$ python -q
>>> import numpy as np
>>> import numpy.linalg as la
>>> np.set_printoptions(suppress=True, linewidth=140)
>>> def rnd(a):
...     return np.round(a, 1) + 0
... 
>>> M2 = np.array([[1, 1], [1, -1]])
>>> rng = np.random.default_rng(186438)
>>> mat = np.kron(M2, np.kron(M2, M2))[rng.permutation(8)][:5]
>>> mat
array([[ 1, -1, -1,  1, -1,  1,  1, -1],
       [ 1,  1, -1, -1,  1,  1, -1, -1],
       [ 1, -1,  1, -1, -1,  1, -1,  1],
       [ 1,  1, -1, -1, -1, -1,  1,  1],
       [ 1, -1, -1,  1,  1, -1, -1,  1]])
>>> f, v = mat[4], mat[1]
>>> f @ f
np.int64(8)
>>> pr = (f @ v) / (f @ f) * f
>>> (v - pr) @ f
np.float64(0.0)
>>> rnd(la.norm(f + v) ** 2 + la.norm(f - v) ** 2)
np.float64(32.0)
>>> pr
array([ 0., -0., -0.,  0.,  0., -0., -0.,  0.])
>>> np.outer(f, v)
array([[ 1,  1, -1, -1,  1,  1, -1, -1],
       [-1, -1,  1,  1, -1, -1,  1,  1],
       [-1, -1,  1,  1, -1, -1,  1,  1],
       [ 1,  1, -1, -1,  1,  1, -1, -1],
       [ 1,  1, -1, -1,  1,  1, -1, -1],
       [-1, -1,  1,  1, -1, -1,  1,  1],
       [-1, -1,  1,  1, -1, -1,  1,  1],
       [ 1,  1, -1, -1,  1,  1, -1, -1]])
>>> v - pr
array([ 1.,  1., -1., -1.,  1.,  1., -1., -1.])
>>> data = np.load("out9.npy")
>>> rnd(data)
array([[ 0. ,  1. , -0.4, -0.3,  0.3,  0. ],
       [ 0. ,  1.1,  2.3,  0.3, -1.1,  0. ],
       [ 0. , -1.1, -1.3, -0.1, -1.7,  0.2],
       [-0.1, -0.4,  2.5, -0.3,  3.5,  0.1],
       [ 0. , -0.1,  2.6,  0.1, -2.7,  0. ],
       [ 0. ,  0.7,  0.3,  0.3, -1.2,  0.1],
       [-0.2, -0.5, -0.7, -0.3, -5.7,  0. ],
       [ 0.1, -0.2, -1.4, -0.4,  0.1,  0.1],
       [-0.2,  0.5,  0.4,  0.2, -4.2,  0.1],
       [ 0.1, -0.6, -2.2, -0.1,  0.8,  0.1],
       [ 0.1,  0.4, -0.6, -0.2, -2.1,  0. ],
       [ 0. ,  1.2,  0.9,  0. , -0.4,  0.1],
       [ 0. ,  2. ,  0.2,  0.1,  1.1,  0.2],
       [ 0. , -0.9,  2.7,  0.1,  3.1,  0. ],
       [ 0. , -0.2,  0.8,  0.6,  1.5,  0. ],
       [ 0.1, -0.9,  2.5,  0. , -0.6, -0.1],
       [-0.2, -0.4, -0.7,  0.4, -0.7,  0.2],
       [ 0. ,  0.6, -0.6, -0.4,  2.6, -0.1],
       [ 0.1, -0.2,  0.4, -0.1, -3. ,  0.2],
       [ 0. , -1.6,  0.5, -0.5, -2.3,  0.1],
       [ 0.2,  1.2,  0.4,  0.3, -2.2,  0.1],
       [ 0.1, -0.8,  0.1, -0.2,  1.6,  0.1],
       [ 0. ,  0.4,  0.2, -0.5, -1.4, -0.1],
       [-0.1,  0.4,  2.5, -0.2,  4.6,  0. ],
       [ 0. , -0.6, -0.9, -0.4,  1.2,  0. ],
       [ 0. , -0.5, -1.8, -0.2,  3.7,  0.1],
       [-0.1, -0.7,  0.2, -0.4, -2.1,  0.1],
       [ 0.3,  1.1, -0.5,  0. , -3.9,  0.2],
       [ 0.2,  0.4,  0.3, -0.3,  0.7,  0.2],
       [ 0. ,  0.3, -1.1, -0.2,  4.7,  0. ],
       [-0.1, -1.9,  0.8, -0.3, -3.9,  0.2],
       [ 0. , -0.6, -1.2,  0.5,  1.3,  0.1],
       [ 0. , -0.3, -2.4, -0.1,  2.5, -0.1],
       [-0.1, -0.8,  0.4, -0.9,  4.1,  0.2],
       [ 0.1, -1.6, -2.2, -0.4,  2.6,  0. ]])
>>> z = data[:, 4] > np.median(data[:, 4])
>>> f = data[z].mean(axis=0) - data[~z].mean(axis=0)
>>> np.argsort(-np.abs(f).round(6), kind="stable")
array([4, 2, 1, 3, 5, 0])
>>> rnd(f)
array([ 0. , -0.1, -0.5, -0.1,  4.5,  0. ])
